% python3 -q
>>> import numpy as np
>>> np.set_printoptions(precision=3, suppress=True, linewidth=120, sign=" ")
>>> X = np.loadtxt("dump.csv", delimiter=",")
>>> X
array([[ 1.   ,  0.2  ,  0.04 ,  0.008,  0.002,  0.   ,  0.   ,  0.   ],
       [ 0.2  ,  1.   ,  0.2  ,  0.04 ,  0.008,  0.002,  0.   ,  0.   ],
       [ 0.04 ,  0.2  ,  1.   ,  0.2  ,  0.04 ,  0.008,  0.002,  0.   ],
       [ 0.008,  0.04 ,  0.2  ,  1.   ,  0.2  ,  0.04 ,  0.008,  0.002],
       [ 0.002,  0.008,  0.04 ,  0.2  ,  1.   ,  0.2  ,  0.04 ,  0.008],
       [ 0.   ,  0.002,  0.008,  0.04 ,  0.2  ,  1.   ,  0.2  ,  0.04 ],
       [ 0.   ,  0.   ,  0.002,  0.008,  0.04 ,  0.2  ,  1.   ,  0.2  ],
       [ 0.   ,  0.   ,  0.   ,  0.002,  0.008,  0.04 ,  0.2  ,  1.   ]])
>>> ev, vecs = np.linalg.eigh(X)
>>> (ev > 1e-8).sum(), (ev < -1e-8).sum()
(np.int64(8), np.int64(0))
>>> ev.sum(), np.trace(X)
(np.float64(8.0), np.float64(8.0))
>>> np.linalg.eigvalsh(X + 4 * np.eye(8))
array([ 4.679,  4.716,  4.782,  4.879,  5.007,  5.162,  5.323,  5.451])
>>> np.round(vecs.T @ vecs, 3) + 0
array([[ 1.,  0.,  0.,  0.,  0.,  0.,  0.,  0.],
       [ 0.,  1.,  0.,  0.,  0.,  0.,  0.,  0.],
       [ 0.,  0.,  1.,  0.,  0.,  0.,  0.,  0.],
       [ 0.,  0.,  0.,  1.,  0.,  0.,  0.,  0.],
       [ 0.,  0.,  0.,  0.,  1.,  0.,  0.,  0.],
       [ 0.,  0.,  0.,  0.,  0.,  1.,  0.,  0.],
       [ 0.,  0.,  0.,  0.,  0.,  0.,  1.,  0.],
       [ 0.,  0.,  0.,  0.,  0.,  0.,  0.,  1.]])
>>> np.unique(ev.round(6) + 0, return_counts=True)[1]
array([ 1,  1,  1,  1,  1,  1,  1,  1])
>>> low = np.linalg.cholesky(X)
>>> np.linalg.eigvalsh(X).min() > 0
np.True_
>>> low
array([[ 1.   ,  0.   ,  0.   ,  0.   ,  0.   ,  0.   ,  0.   ,  0.   ],
       [ 0.2  ,  0.98 ,  0.   ,  0.   ,  0.   ,  0.   ,  0.   ,  0.   ],
       [ 0.04 ,  0.196,  0.98 ,  0.   ,  0.   ,  0.   ,  0.   ,  0.   ],
       [ 0.008,  0.039,  0.196,  0.98 ,  0.   ,  0.   ,  0.   ,  0.   ],
       [ 0.002,  0.008,  0.039,  0.196,  0.98 ,  0.   ,  0.   ,  0.   ],
       [ 0.   ,  0.002,  0.008,  0.039,  0.196,  0.98 ,  0.   ,  0.   ],
       [ 0.   ,  0.   ,  0.002,  0.008,  0.039,  0.196,  0.98 ,  0.   ],
       [ 0.   ,  0.   ,  0.   ,  0.002,  0.008,  0.039,  0.196,  0.98 ]])
>>> round(float(np.prod(np.diag(low)) ** 2), 3), round(np.linalg.det(X), 3)
(0.751, np.float64(0.751))
>>> rng = np.random.default_rng(648425)
>>> lab = rng.permutation(8)
>>> lab
array([ 5,  3,  6,  2,  1,  0,  7,  4])
>>> A2 = X[lab][:, lab]
>>> np.trace(A2)
np.float64(8.0)
>>> np.allclose(A2, X)
False
>>> np.sort(np.abs(np.linalg.eigvals(A2)))
array([ 0.679,  0.716,  0.782,  0.879,  1.007,  1.162,  1.323,  1.451])
>>> np.round(np.linalg.det(X), 3)
np.float64(0.751)
>>> np.round(X @ X, 3) + 0
array([[ 1.042,  0.408,  0.122,  0.032,  0.009,  0.001,  0.   ,  0.   ],
       [ 0.408,  1.082,  0.416,  0.123,  0.033,  0.009,  0.001,  0.   ],
       [ 0.122,  0.416,  1.083,  0.417,  0.123,  0.033,  0.009,  0.001],
       [ 0.032,  0.123,  0.417,  1.083,  0.417,  0.123,  0.033,  0.009],
       [ 0.009,  0.033,  0.123,  0.417,  1.083,  0.417,  0.123,  0.032],
       [ 0.001,  0.009,  0.033,  0.123,  0.417,  1.083,  0.416,  0.122],
       [ 0.   ,  0.001,  0.009,  0.033,  0.123,  0.416,  1.082,  0.408],
       [ 0.   ,  0.   ,  0.001,  0.009,  0.032,  0.122,  0.408,  1.042]])
>>> round(np.abs(np.linalg.eigvals(X)).max(), 3)
np.float64(1.451)
>>> x = np.array([5, 5, 6, 0, 9, 2, 1, 5])
>>> h1 = np.maximum(X @ x, 0)
>>> np.tanh(X @ x)
array([ 1.   ,  1.   ,  1.   ,  0.997,  1.   ,  1.   ,  0.992,  1.   ])
>>> X * (h1 > 1e-9)[:, None]
array([[ 1.   ,  0.2  ,  0.04 ,  0.008,  0.002,  0.   ,  0.   ,  0.   ],
       [ 0.2  ,  1.   ,  0.2  ,  0.04 ,  0.008,  0.002,  0.   ,  0.   ],
       [ 0.04 ,  0.2  ,  1.   ,  0.2  ,  0.04 ,  0.008,  0.002,  0.   ],
       [ 0.008,  0.04 ,  0.2  ,  1.   ,  0.2  ,  0.04 ,  0.008,  0.002],
       [ 0.002,  0.008,  0.04 ,  0.2  ,  1.   ,  0.2  ,  0.04 ,  0.008],
       [ 0.   ,  0.002,  0.008,  0.04 ,  0.2  ,  1.   ,  0.2  ,  0.04 ],
       [ 0.   ,  0.   ,  0.002,  0.008,  0.04 ,  0.2  ,  1.   ,  0.2  ],
       [ 0.   ,  0.   ,  0.   ,  0.002,  0.008,  0.04 ,  0.2  ,  1.   ]])
>>> h1
array([ 6.258,  7.276,  7.578,  3.338,  9.77 ,  4.258,  2.772,  5.352])
>>> arr = np.load("data.npy")
>>> arr
array([[ -0.2,   0.5,   0.2,   0.4,  -0.5],
       [  1.8,   0.8,  -0.9,   1. ,  -0.3],
       [ -0.5,   0. ,   0.8,  -1.9,   0.5],
       [  0.7,   0. ,   0.3,  -1.6,   1. ],
       [  0.1,   1.2,  -1.7,  -0.9,   0. ],
       [  0.1,   0.3,  -1.4,  -0.2,   1.5],
       [ -0.8,   2.3,  -0.9,  -0.7,  -0.2],
       [ -0.6,   0.2,  -0.3,  -0.4,  -0.3],
       [-11. ,  13. ,  16. ,  -3. ,  -4. ],
       [ -1.9,  -1.5,   0.2,  -1.1,  -1. ],
       [ -1. ,   0.5,  -0.3,   0.9,   0.7],
       [ -0.3,   1.7,   1.2,   0.8,   0.2],
       [ -0.4,   0.1,  -1.5,   1.4,   0.5],
       [ -0.3,  -1.7,  -1. ,   1.1,   0.1],
       [ -0.5,   0. ,   0.1,  -0.1,   0.1],
       [  0.3,   1.4,   1.4,   1.4,  -0.4],
       [  0.7,  -0.2,   1.7,  -2. ,   0.8],
       [  0.2,   2. ,   0.3,  -0.5,  -1.5],
       [  0.8,  -1.5,  -2.3,   0.1,   0.7],
       [  0.2,  -0.5,  -0.3,   1.2,   0.6],
       [ -0.3,  -0.1,   0.2,  -1.8,   0.3],
       [ -1.8,   0.5,  -0.6,  -1.9,   0. ],
       [ -0.3,  -0.8,   0.3,  -0.6,   0. ],
       [ -1.5,  -0.6,  -1.6,  -0.1,   1.1],
       [  1. ,   1.1,   0.8,   0.2,  -1.1],
       [ -2.3,  -0.5,   0.2,   0.7,  -0.1],
       [  2.2,   1. ,  -1. ,   0.8,   0.3],
       [ -0.5,  -1. ,  -1.7,   0.6,   0.1],
       [  1.2,  -0.4,  -0.6,   2.1,  -2.1],
       [  1. ,  -0.3,   0.7,   0.9,   1.5],
       [  0.2,  -1.6,   0.3,   0.5,   2. ],
       [  0.5,  -1.2,  -1.1,  -0.4,  -1.1]])
>>> Xc = arr - arr.mean(axis=0)
>>> U, sv, VT = np.linalg.svd(Xc, full_matrices=False)
>>> VT[0] * np.sign(VT[0, np.abs(VT[0]).argmax()])
array([-0.447,  0.542,  0.676, -0.139, -0.174])
>>> sv
array([ 24.436,   6.69 ,   5.391,   4.983,   4.346])
>>> np.abs(VT[0]).argmax()
np.int64(2)
>>> np.abs(U[:, 0]).argmax()
np.int64(8)
>>> (np.sign(U[:, 0]) == np.sign(U[0, 0])).astype(int)
array([ 1,  1,  0,  1,  1,  1,  0,  1,  0,  1,  1,  0,  1,  1,  1,  0,  0,  0,  1,  1,  1,  0,  1,  1,  0,  0,  1,  1,
        1,  1,  1,  1])
>>> np.searchsorted(np.cumsum(sv ** 2) / (sv ** 2).sum(), 0.9) + 1
np.int64(3)
>>> r0, g = arr[25], arr[9]
>>> round(float(r0 @ g), 3)
4.49
>>> pr = (r0 @ g) / (r0 @ r0) * r0
>>> (g - pr) @ r0
np.float64(0.0)
>>> g - pr
array([-0.201, -1.131,  0.052, -1.617, -0.926])
>>> np.linalg.matrix_rank(np.outer(r0, g))
np.int64(1)
>>> round(np.linalg.norm(r0 + g) ** 2 + np.linalg.norm(r0 - g) ** 2, 3)
np.float64(28.38)
>>> d = np.linalg.norm(arr[:, None] - arr[None], axis=-1)
>>> d.mean(axis=1).argmax()
np.int64(8)
>>> np.unravel_index(d.round(6).argmax(), d.shape)
(np.int64(8), np.int64(18))
>>> np.linalg.matrix_rank(d ** 2)
np.int64(7)
>>> d[14].round(6).argsort(kind="stable")[:4]
array([ 14,   7,   0,  22])
>>> d[:5, :5]
array([[ 0.   ,  2.387,  2.644,  2.706,  2.476],
       [ 2.387,  0.   ,  4.227,  3.426,  2.718],
       [ 2.644,  4.227,  0.   ,  1.425,  3.05 ],
       [ 2.706,  3.426,  1.425,  0.   ,  2.7  ],
       [ 2.476,  2.718,  3.05 ,  2.7  ,  0.   ]])
>>> K = np.load("arr.npy")
>>> K
array([[ 2.,  0.,  1.,  3.,  0.,  1.,  0.,  0.,  0.,  1.,  1.,  0.],
       [ 1.,  0.,  2.,  2.,  0.,  2.,  1.,  2.,  0.,  0.,  1.,  0.],
       [ 2.,  2.,  3.,  3.,  1.,  2.,  2.,  3.,  1.,  2.,  2.,  0.],
       [ 0.,  1.,  0.,  0.,  2.,  2.,  0.,  1.,  1.,  0.,  3.,  0.],
       [ 3.,  3.,  3.,  1.,  2.,  2.,  3.,  1.,  2.,  3.,  1.,  0.],
       [ 2.,  1.,  0.,  1.,  0.,  1.,  3.,  1.,  1.,  3.,  3.,  0.],
       [ 3.,  2.,  2.,  0.,  3.,  2.,  2.,  2.,  0.,  1.,  3.,  0.],
       [ 2.,  3.,  3.,  1.,  1.,  0.,  1.,  3.,  3.,  2.,  2.,  0.],
       [ 3.,  3.,  0.,  1.,  3.,  2.,  2.,  1.,  0.,  3.,  1.,  0.],
       [ 3.,  3.,  2.,  0.,  2.,  1.,  3.,  2.,  2.,  3.,  1.,  0.],
       [ 2.,  3.,  0.,  3.,  1.,  3.,  1.,  3.,  2.,  2.,  2.,  0.],
       [ 0.,  0.,  0.,  0.,  0.,  0.,  0.,  0.,  0.,  0.,  0.,  1.]])
>>> lab = rng.permutation(12)
>>> A2 = K[:, lab] * rng.choice([-1, 1], 12)
>>> A2
array([[ 0., -0., -1.,  1., -0., -0.,  1.,  1., -2.,  3.,  0.,  0.],
       [ 0., -0., -0.,  2., -2., -0.,  1.,  2., -1.,  2.,  1.,  0.],
       [ 1., -2., -2.,  2., -3., -1.,  2.,  3., -2.,  3.,  2.,  0.],
       [ 2., -1., -0.,  2., -1., -1.,  3.,  0., -0.,  0.,  0.,  0.],
       [ 2., -3., -3.,  2., -1., -2.,  1.,  3., -3.,  1.,  3.,  0.],
       [ 0., -1., -3.,  1., -1., -1.,  3.,  0., -2.,  1.,  3.,  0.],
       [ 3., -2., -1.,  2., -2., -0.,  3.,  2., -3.,  0.,  2.,  0.],
       [ 1., -3., -2.,  0., -3., -3.,  2.,  3., -2.,  1.,  1.,  0.],
       [ 3., -3., -3.,  2., -1., -0.,  1.,  0., -3.,  1.,  2.,  0.],
       [ 2., -3., -3.,  1., -2., -2.,  1.,  2., -3.,  0.,  3.,  0.],
       [ 1., -3., -2.,  3., -3., -2.,  2.,  0., -2.,  3.,  1.,  0.],
       [ 0., -0., -0.,  0., -0., -0.,  0.,  0., -0.,  0.,  0.,  1.]])
>>> U, _, VT = np.linalg.svd(K.T @ A2)
>>> lab
array([  4,   1,   9,   5,   7,   8,  10,   2,   0,   3,   6,  11])
